% python3 -q
>>> import numpy as np
>>> import numpy.linalg as la
>>> np.set_printoptions(precision=3, suppress=True, linewidth=160)
>>> tidy = lambda a: np.round(a, 3) + 0
>>> J = np.load("sample11.npy")
>>> J
array([[ 0,  1,  0, -1,  4,  0],
       [-1,  0, -1,  3,  1,  1],
       [ 0,  1,  0,  4, -6, -2],
       [ 1, -3, -4,  0,  3,  4],
       [-4, -1,  6, -3,  0,  5],
       [ 0, -1,  2, -4, -5,  0]])
>>> rng = np.random.default_rng(99)
>>> idx = rng.permutation(6)
>>> out = J[:, idx] * rng.choice([-1, 1], 6)
>>> out
array([[ 0, -1, -4,  0,  0, -1],
       [-1,  3, -1,  1, -1,  0],
       [ 0,  4,  6, -2,  0, -1],
       [ 1,  0, -3,  4, -4,  3],
       [-4, -3,  0,  5,  6,  1],
       [ 0, -4,  5,  0,  2,  1]])
>>> U, _, vt = la.svd(J.T @ out)
>>> idx
array([0, 3, 4, 5, 2, 1])
>>> print(tidy(la.lstsq(J, out)[0]))
[[ 1.  0.  0.  0.  0.  0.]
 [ 0.  0.  0.  0.  0. -1.]
 [ 0.  0.  0.  0.  1.  0.]
 [ 0.  1.  0.  0.  0.  0.]
 [ 0.  0. -1.  0.  0.  0.]
 [ 0.  0.  0.  1.  0.  0.]]
>>> print(tidy(U @ vt))
[[ 1.  0.  0.  0.  0.  0.]
 [ 0.  0.  0.  0.  0. -1.]
 [ 0.  0.  0.  0.  1.  0.]
 [ 0.  1.  0.  0.  0.  0.]
 [ 0.  0. -1.  0.  0.  0.]
 [ 0.  0.  0.  1.  0.  0.]]
>>> x0 = np.array([6, -3, -7, 4, -6, 7])
>>> target = J @ x0
>>> print(target)
[-31  14  35  53 -40   3]
>>> tidy(la.solve(J.T, J[2]))
array([0., 0., 1., 0., 0., 0.])
>>> idx = rng.permutation(6)
>>> idx
array([2, 0, 1, 3, 5, 4])
>>> out = J[idx][:, idx]
>>> np.allclose(out, J)
False
>>> out
array([[ 0,  0,  1,  4, -2, -6],
       [ 0,  0,  1, -1,  0,  4],
       [-1, -1,  0,  3,  1,  1],
       [-4,  1, -3,  0,  4,  3],
       [ 2,  0, -1, -4,  0, -5],
       [ 6, -4, -1, -3,  5,  0]])
>>> tidy(np.sort(np.abs(la.eigvals(out))))
array([ 0.412,  0.412,  5.405,  5.405, 10.325, 10.325])
>>> u = np.array([3, 0, 1, 1, 3, 0])
>>> K = np.outer(rng.normal(size=27), u) + 0.1 * rng.normal(size=(27, 6))
>>> tidy(K)
array([[ 3.81 ,  0.081,  1.204,  1.392,  3.659,  0.121],
       [ 2.709,  0.17 ,  0.854,  0.963,  2.764, -0.032],
       [ 0.79 , -0.041,  0.311,  0.332,  0.76 ,  0.035],
       [ 0.927, -0.052,  0.136,  0.211,  0.918,  0.011],
       [ 2.958,  0.027,  0.944,  0.97 ,  2.666,  0.005],
       [-2.72 , -0.057, -0.674, -0.693, -2.535,  0.054],
       [-0.087, -0.097, -0.171, -0.012, -0.182, -0.078],
       [ 1.138, -0.007,  0.401,  0.308,  1.147, -0.124],
       [-1.235,  0.152, -0.563, -0.41 , -1.38 ,  0.011],
       [ 2.171,  0.119,  0.777,  0.635,  2.173, -0.002],
       [-1.136,  0.02 , -0.354, -0.216, -1.075,  0.044],
       [ 1.794, -0.168,  0.706,  0.686,  2.109, -0.115],
       [ 0.393, -0.249,  0.057,  0.097,  0.412, -0.055],
       [ 1.483, -0.145,  0.334,  0.509,  1.35 ,  0.134],
       [-4.484,  0.033, -1.689, -1.579, -4.526, -0.064],
       [-2.553,  0.03 , -0.943, -0.972, -2.484,  0.005],
       [ 4.039,  0.096,  1.518,  1.064,  4.179,  0.1  ],
       [ 0.505,  0.118,  0.17 ,  0.338,  0.648,  0.041],
       [-0.306,  0.009, -0.169, -0.152, -0.226, -0.013],
       [ 2.824,  0.165,  0.908,  0.961,  2.891, -0.219],
       [ 2.514, -0.058,  0.825,  0.536,  2.236, -0.164],
       [-0.191,  0.127,  0.031,  0.015, -0.09 , -0.176],
       [-2.043,  0.055, -0.507, -0.598, -1.872,  0.055],
       [ 5.953,  0.048,  1.85 ,  2.058,  5.793, -0.147],
       [ 2.085, -0.133,  0.583,  0.701,  1.99 , -0.089],
       [-4.671,  0.111, -1.499, -1.482, -4.864,  0.065],
       [ 2.517, -0.072,  0.809,  0.801,  2.413, -0.195]])
>>> Ac = K - K.mean(axis=0)
>>> U, sv, vt = la.svd(Ac, full_matrices=False)
>>> np.abs(U[:, 0]).argmax()
np.int64(25)
>>> tidy((sv ** 2).sum() ** 2 / (sv ** 4).sum())
np.float64(1.007)
